% ipython --no-banner

In [1]: import numpy as np

In [2]: np.set_printoptions(suppress=True, linewidth=200)

In [3]: r0 = np.array([-2, -1, 0])

In [4]: X = r0[np.abs(np.subtract.outer(np.arange(3), np.arange(3)))]

In [5]: X
Out[5]: 
array([[-2, -1,  0],
       [-1, -2, -1],
       [ 0, -1, -2]])

In [6]: A2 = X[0, 0] * X[1:] - np.outer(X[1:, 0], X[0])

In [7]: A2
Out[7]: 
array([[0, 3, 2],
       [0, 2, 4]])

In [8]: np.flatnonzero(~A2.round(6).any(axis=1))
Out[8]: array([], dtype=int64)

In [9]: X[:, 0] / X[0, 0]
Out[9]: array([ 1. ,  0.5, -0. ])

In [10]: print(np.linalg.matrix_rank(A2), np.linalg.matrix_rank(X))
2 3

In [11]: J = np.loadtxt("layer15.csv", delimiter=",")

In [12]: J
Out[12]: 
array([[ 4.,  4.,  4.,  4.],
       [ 4.,  8.,  8.,  8.],
       [ 4.,  8., 12., 12.],
       [ 4.,  8., 12., 16.]])

In [13]: O = J.astype(float).copy()

In [14]: for j in range(4):
    ...:     O[:, j] -= O[:, :j] @ (O[:, :j].T @ O[:, j])
    ...:     O[:, j] /= np.linalg.norm(O[:, j])
    ...: 

In [15]: O.round(1) + 0
Out[15]: 
array([[ 0.5, -0.9,  0. ,  0. ],
       [ 0.5,  0.3, -0.8,  0. ],
       [ 0.5,  0.3,  0.4, -0.7],
       [ 0.5,  0.3,  0.4,  0.7]])

In [16]: O, Rm = np.linalg.qr(J)

In [17]: O.round(1) + 0
Out[17]: 
array([[-0.5,  0.9,  0. ,  0. ],
       [-0.5, -0.3,  0.8,  0. ],
       [-0.5, -0.3, -0.4, -0.7],
       [-0.5, -0.3, -0.4,  0.7]])

In [18]: np.round(np.abs(np.diag(Rm)), 1)
Out[18]: array([8. , 3.5, 3.3, 2.8])

In [19]: print(O.shape, Rm.shape)
(4, 4) (4, 4)

In [20]: np.round(O @ Rm, 1)
Out[20]: 
array([[ 4.,  4.,  4.,  4.],
       [ 4.,  8.,  8.,  8.],
       [ 4.,  8., 12., 12.],
       [ 4.,  8., 12., 16.]])

In [21]: vec = np.array([-3, 3, 2, 2])

In [22]: rhs = J @ vec

In [23]: rhs
Out[23]: array([16., 44., 60., 68.])

In [24]: np.round(np.linalg.solve(J, J[:, 0]), 1)
Out[24]: array([1., 0., 0., 0.])

In [25]: np.round(np.linalg.solve(J, rhs + J[:, 3]), 1)
Out[25]: array([-3.,  3.,  2.,  3.])

In [26]: np.round(np.linalg.solve(J, 2 * rhs), 1)
Out[26]: array([-6.,  6.,  4.,  4.])

In [27]: np.round(np.linalg.solve(J, rhs), 1)
Out[27]: array([-3.,  3.,  2.,  2.])

In [28]: np.round(np.linalg.solve(J.T, J[1]), 1)
Out[28]: array([0., 1., 0., 0.])

In [29]: m1 = np.loadtxt("m.csv", delimiter=",")

In [30]: m1
Out[30]: 
array([[-10.,   0.,   2.,   0.,   0.,   0.],
       [ -4.,  -4.,  -2.,   0.,   0.,   0.],
       [ 10.,  -6.,  -6.,   0.,   0.,   0.],
       [ -5.,   0.,   1.,  15.,   0.,  -3.],
       [ -2.,  -2.,  -1.,   6.,   6.,   3.],
       [  5.,  -3.,  -3., -15.,   9.,   9.]])

In [31]: O, V = np.linalg.qr(m1[:, :3])[0], np.linalg.qr(m1[:, 3:])[0]

In [32]: sig = np.linalg.svd(O.T @ V, compute_uv=False)

In [33]: round(np.linalg.norm(O @ O.T - V @ V.T, 2), 1)
Out[33]: np.float64(0.9)

In [34]: print(np.linalg.cond(m1) > 100)
True

In [35]: np.argsort(-np.linalg.norm(m1, axis=0).round(6), kind="stable")[:3]
Out[35]: array([3, 0, 4])

In [36]: A2 = np.linalg.inv(m1)

In [37]: round(float(np.linalg.slogdet(m1)[0]), 1)
Out[37]: -1.0

In [38]: (np.abs(A2) > 1e-9).astype(int)
Out[38]: 
array([[1, 1, 1, 0, 0, 0],
       [1, 1, 1, 0, 0, 0],
       [1, 1, 1, 0, 0, 0],
       [1, 1, 1, 1, 1, 1],
       [1, 1, 1, 1, 1, 1],
       [1, 1, 1, 1, 1, 1]])

In [39]: np.round(np.linalg.det(m1) * A2, 1)
Out[39]: 
array([[ -324.,   324.,  -216.,     0.,     0.,     0.],
       [ 1188., -1080.,   756.,     0.,     0.,     0.],
       [-1728.,  1620., -1080.,     0.,     0.,     0.],
       [ -108.,   108.,   -72.,   216.,  -216.,   144.],
       [  396.,  -360.,   252.,  -792.,   720.,  -504.],
       [ -576.,   540.,  -360.,  1152., -1080.,   720.]])

In [40]: round(float(np.linalg.det(m1) * np.linalg.det(A2)), 1)
Out[40]: 1.0

In [41]: Uu, sig, vt = np.linalg.svd(m1)

In [42]: print(sig.round(1))
[26.1 14.8 12.   6.8  0.1  0.1]

In [43]: A2 = Uu[:, :4] @ np.diag(sig[:4]) @ vt[:4]

In [44]: round(float(np.abs(m1 - A2).max()), 1)
Out[44]: 0.1

In [45]: print(A2.round(1) + 0)
[[-10.    0.    2.    0.    0.    0. ]
 [ -4.   -4.   -2.    0.    0.    0. ]
 [ 10.   -6.   -6.    0.    0.    0. ]
 [ -5.    0.    1.   15.    0.   -2.9]
 [ -2.   -2.   -1.    6.    6.    2.9]
 [  5.   -3.   -3.  -15.    9.    9. ]]

In [46]: rng = np.random.default_rng(760382)

In [47]: idx = rng.permutation(6)

In [48]: idx
Out[48]: array([5, 2, 3, 1, 0, 4])

In [49]: A2 = m1[idx][:, idx]

In [50]: np.trace(A2)
Out[50]: np.float64(10.0)

In [51]: A2
Out[51]: 
array([[  9.,  -3., -15.,  -3.,   5.,   9.],
       [  0.,  -6.,   0.,  -6.,  10.,   0.],
       [ -3.,   1.,  15.,   0.,  -5.,   0.],
       [  0.,  -2.,   0.,  -4.,  -4.,   0.],
       [  0.,   2.,   0.,   0., -10.,   0.],
       [  3.,  -1.,   6.,  -2.,  -2.,   6.]])
